% python3 -q
>>> import numpy as np
>>> np.set_printoptions(suppress=True, linewidth=100)
>>> K = np.load("a.npy")
>>> K
array([[ 4,  0,  7,  8,  3],
       [ 0,  0,  0,  0,  3],
       [13,  5, 14,  8,  0],
       [13, 13, 22, 14,  3],
       [10, 21, 25, 18,  7],
       [ 0,  6,  0,  6,  7],
       [ 0, 18,  0,  4,  3],
       [10, 26, 25, 18,  7],
       [ 0,  0,  0,  0,  5],
       [ 0,  5,  0,  3,  9],
       [10, 21, 25, 18,  7],
       [ 0, 11,  0,  4,  7],
       [ 0,  7,  0,  3,  5],
       [10,  8, 17, 12,  3],
       [ 7, 16, 20, 16,  7]])
>>> # row 10 repeats row 4
>>> q, Rm = np.linalg.qr(K)
>>> np.allclose(Rm.T @ Rm, K.T @ K)
True
>>> np.round(np.abs(np.diag(Rm)), 2)
array([28.34, 33.22, 12.43,  7.23,  8.72])
>>> np.trace(q @ q.T)
np.float64(5.0)
>>> np.round(abs(Rm[0, 0]), 2), round(np.linalg.norm(K[:, 0]), 2)
(np.float64(28.34), np.float64(28.34))
>>> q.shape, Rm.shape
((15, 5), (5, 5))
>>> np.round(q.T @ q, 2) + 0
array([[1., 0., 0., 0., 0.],
       [0., 1., 0., 0., 0.],
       [0., 0., 1., 0., 0.],
       [0., 0., 0., 1., 0.],
       [0., 0., 0., 0., 1.]])
>>> G = np.cov(K, rowvar=False)
>>> np.round(np.linalg.eigvalsh(G)[::-1], 2)
array([227.1 ,  34.83,   6.41,   1.28,   0.96])
>>> G.shape
(5, 5)
>>> np.round(np.polyfit(K[:, 3], K[:, 4], 1), 2)
array([0.08, 4.4 ])
>>> x0 = np.array([5, -5, 3, -5, -4])
>>> a = np.maximum(K @ x0, 0)
>>> np.flatnonzero(a > 1e-9)
array([2])
>>> np.maximum(K @ (3 * x0), 0)
array([  0,   0, 126,   0,   0,   0,   0,   0,   0,   0,   0,   0,   0,   0,   0])
>>> K.T @ a
array([546, 210, 588, 336,   0])
>>> np.maximum(K @ x0, 0) - np.maximum(-K @ x0, 0)
array([ -11,  -12,   42,  -16,  -98,  -88, -122, -123,  -20,  -76,  -98, -103,  -70,  -11,  -93])
>>> Xc = (K - K.mean(axis=0)) / K.std(axis=0)
>>> np.argwhere(np.abs(Xc) > 2)
array([[2, 4]])
>>> np.round(Xc.std(axis=0), 2)
array([1., 1., 1., 1., 1.])
>>> c = np.linalg.lstsq(np.delete(Xc, 1, axis=1), Xc[:, 1])[0]
>>> c.round(2)
array([-0.61,  0.29,  1.  , -0.01])
>>> np.abs(c).argmax()
np.int64(2)
>>> arr = np.load("m.npy")
>>> arr
array([[0., 2., 1., 4., 2., 4., 0.],
       [1., 5., 5., 5., 4., 2., 2.],
       [5., 1., 1., 5., 3., 2., 0.],
       [0., 3., 3., 2., 0., 0., 2.],
       [4., 5., 2., 0., 1., 3., 2.],
       [1., 1., 4., 3., 5., 0., 2.],
       [0., 0., 0., 0., 0., 0., 2.]])
>>> rng = np.random.default_rng(432336)
>>> z = rng.permutation(7)
>>> z
array([0, 5, 1, 4, 3, 6, 2])
>>> A2 = arr[z][:, z]
>>> np.diag(A2)
array([0., 0., 5., 1., 2., 2., 1.])
>>> round(float(np.linalg.det(A2)), 2), round(float(np.linalg.det(arr[z])), 2)
(-3836.0, -3836.0)
>>> u = np.array([3, 0, 0, 3, 2, 3, 3])
>>> A2 = arr + np.outer(u, np.eye(7)[0])
>>> A2
array([[3., 2., 1., 4., 2., 4., 0.],
       [1., 5., 5., 5., 4., 2., 2.],
       [5., 1., 1., 5., 3., 2., 0.],
       [3., 3., 3., 2., 0., 0., 2.],
       [6., 5., 2., 0., 1., 3., 2.],
       [4., 1., 4., 3., 5., 0., 2.],
       [3., 0., 0., 0., 0., 0., 2.]])
>>> np.linalg.norm(arr, axis=1).argmax()
np.int64(1)
>>> np.round(np.linalg.norm(arr, axis=0), 2)
array([6.56, 8.06, 7.48, 8.89, 7.42, 5.74, 4.47])
>>> arr[6] @ arr[3]
np.float64(4.0)
>>> round(float(np.linalg.norm(arr, 2)), 2)
16.06
>>> round(float(np.linalg.norm(arr, "nuc")), 2)
36.36
>>> np.round(np.linalg.norm(arr[6] - arr[3]), 2)
np.float64(4.69)
>>> q, Rm = np.linalg.qr(arr)
>>> np.round(abs(Rm[0, 0]), 2), round(np.linalg.norm(arr[:, 0]), 2)
(np.float64(6.56), np.float64(6.56))
>>> np.round(q @ Rm, 2) + 0
array([[0., 2., 1., 4., 2., 4., 0.],
       [1., 5., 5., 5., 4., 2., 2.],
       [5., 1., 1., 5., 3., 2., 0.],
       [0., 3., 3., 2., 0., 0., 2.],
       [4., 5., 2., 0., 1., 3., 2.],
       [1., 1., 4., 3., 5., 0., 2.],
       [0., 0., 0., 0., 0., 0., 2.]])
>>> np.round(q.T @ q, 2) + 0
array([[1., 0., 0., 0., 0., 0., 0.],
       [0., 1., 0., 0., 0., 0., 0.],
       [0., 0., 1., 0., 0., 0., 0.],
       [0., 0., 0., 1., 0., 0., 0.],
       [0., 0., 0., 0., 1., 0., 0.],
       [0., 0., 0., 0., 0., 1., 0.],
       [0., 0., 0., 0., 0., 0., 1.]])
>>> arr @ arr
array([[19., 37., 43., 35., 33., 12., 24.],
       [48., 69., 62., 70., 51., 36., 36.],
       [20., 48., 40., 46., 30., 33., 22.],
       [18., 24., 24., 34., 21., 12., 14.],
       [22., 43., 45., 60., 50., 33., 22.],
       [41., 45., 29., 35., 23., 29., 22.],
       [ 0.,  0.,  0.,  0.,  0.,  0.,  4.]])
>>> (arr - arr.T) / 2
array([[ 0. ,  0.5, -2. ,  2. , -1. ,  1.5,  0. ],
       [-0.5,  0. ,  2. ,  1. , -0.5,  0.5,  1. ],
       [ 2. , -2. ,  0. ,  1. ,  0.5, -1. ,  0. ],
       [-2. , -1. , -1. ,  0. ,  0. , -1.5,  1. ],
       [ 1. ,  0.5, -0.5,  0. ,  0. , -1. ,  1. ],
       [-1.5, -0.5,  1. ,  1.5,  1. ,  0. ,  1. ],
       [ 0. , -1. ,  0. , -1. , -1. , -1. ,  0. ]])
>>> round(np.abs(np.linalg.eigvals(arr)).max(), 2)
np.float64(14.9)
>>> np.allclose(arr, arr.T)
False
>>> mat = np.load("out0.npy")
>>> mat
array([[ 0.85,  1.63, -0.05,  0.1 ,  1.74,  2.73, -0.52],
       [ 1.92, -1.06, -3.19,  0.89, -1.4 , -1.57, -3.33],
       [-2.  , -3.52, -2.47,  1.45, -5.56, -3.87, -1.61],
       [-4.21, -2.35, -2.7 ,  1.89, -2.3 , -2.95,  2.17],
       [ 2.05,  2.92,  2.49, -1.68, -0.29,  0.5 ,  2.88],
       [ 2.39,  3.25,  1.43, -2.39, -1.35, -2.47,  1.96],
       [-1.67, -0.45,  0.59, -1.73, -3.8 , -2.02, -0.29],
       [-0.56,  0.59,  4.  ,  1.02, -1.38,  1.38,  0.45],
       [-3.41,  0.79,  1.11,  1.29, -0.9 ,  1.69,  0.25],
       [ 1.52,  2.51, -1.53,  1.29,  2.34, -0.63, -0.36],
       [ 0.05,  0.01, -0.3 ,  0.01,  3.11, -0.2 , -2.29],
       [ 0.21,  1.92, -1.01, -2.64, -2.01, -0.17, -0.1 ],
       [-3.78,  0.41,  2.08, -0.06,  0.8 ,  2.86, -0.87],
       [ 0.1 , -0.71, -0.34,  1.66,  0.79, -0.38,  0.6 ],
       [-0.74, -3.44,  1.17,  0.27, -3.62,  1.96,  0.58],
       [-1.62,  1.74, -1.93,  0.5 , -0.48, -0.58,  0.42],
       [-2.35, -0.24,  0.05,  1.48,  3.42,  1.11,  0.12],
       [-1.2 ,  0.79,  3.54,  3.72,  1.4 ,  1.42, -0.47],
       [ 3.  , -0.54, -0.43,  0.76, -4.52,  0.01,  0.47],
       [-1.39,  1.62,  0.94, -0.58, -3.44, -2.33, -1.67],
       [-0.64, -0.78, -1.13, -0.66, -1.07,  3.22,  4.09],
       [-2.69, -0.12,  3.29, -0.47,  3.51,  3.11, -4.03],
       [ 2.27, -1.42, -4.9 , -2.52,  2.19,  3.12, -1.64],
       [ 1.5 ,  2.69, -0.99,  0.69, -0.37, -0.49,  1.82],
       [-0.73,  1.95, -1.25,  1.01, -2.11,  0.92, -0.07],
       [-0.07,  0.33,  2.98, -2.  , -2.73, -2.2 ,  0.71],
       [ 5.86,  0.59, -1.5 , -1.08, -3.86,  0.93,  0.64],
       [ 0.41,  1.51,  3.57, -0.72, -4.77,  3.94,  1.98],
       [ 1.56,  0.29,  4.13,  3.22, -1.16, -3.83, -3.36],
       [ 4.22,  1.33, -1.99, -0.38, -0.48,  0.26,  0.54],
       [-3.83, -0.3 ,  6.09, -3.03,  0.3 , -1.33, -0.25]])
>>> Xc = mat - mat.mean(axis=0)
>>> vecs = np.linalg.svd(Xc)[2][:6]
>>> A2 = Xc - Xc @ vecs.T @ vecs
>>> np.round(np.diag(vecs.T @ vecs), 2)
array([0.91, 0.52, 0.95, 0.99, 0.87, 0.94, 0.8 ])
>>> np.linalg.norm(A2, axis=1).round(6).argmax()
np.int64(24)
>>> np.round(A2.std(axis=0), 2)
array([0.31, 0.73, 0.24, 0.08, 0.38, 0.26, 0.47])
>>> np.round((Xc @ vecs.T).std(axis=0), 2)
array([2.88, 2.61, 2.39, 2.01, 1.59, 1.5 ])
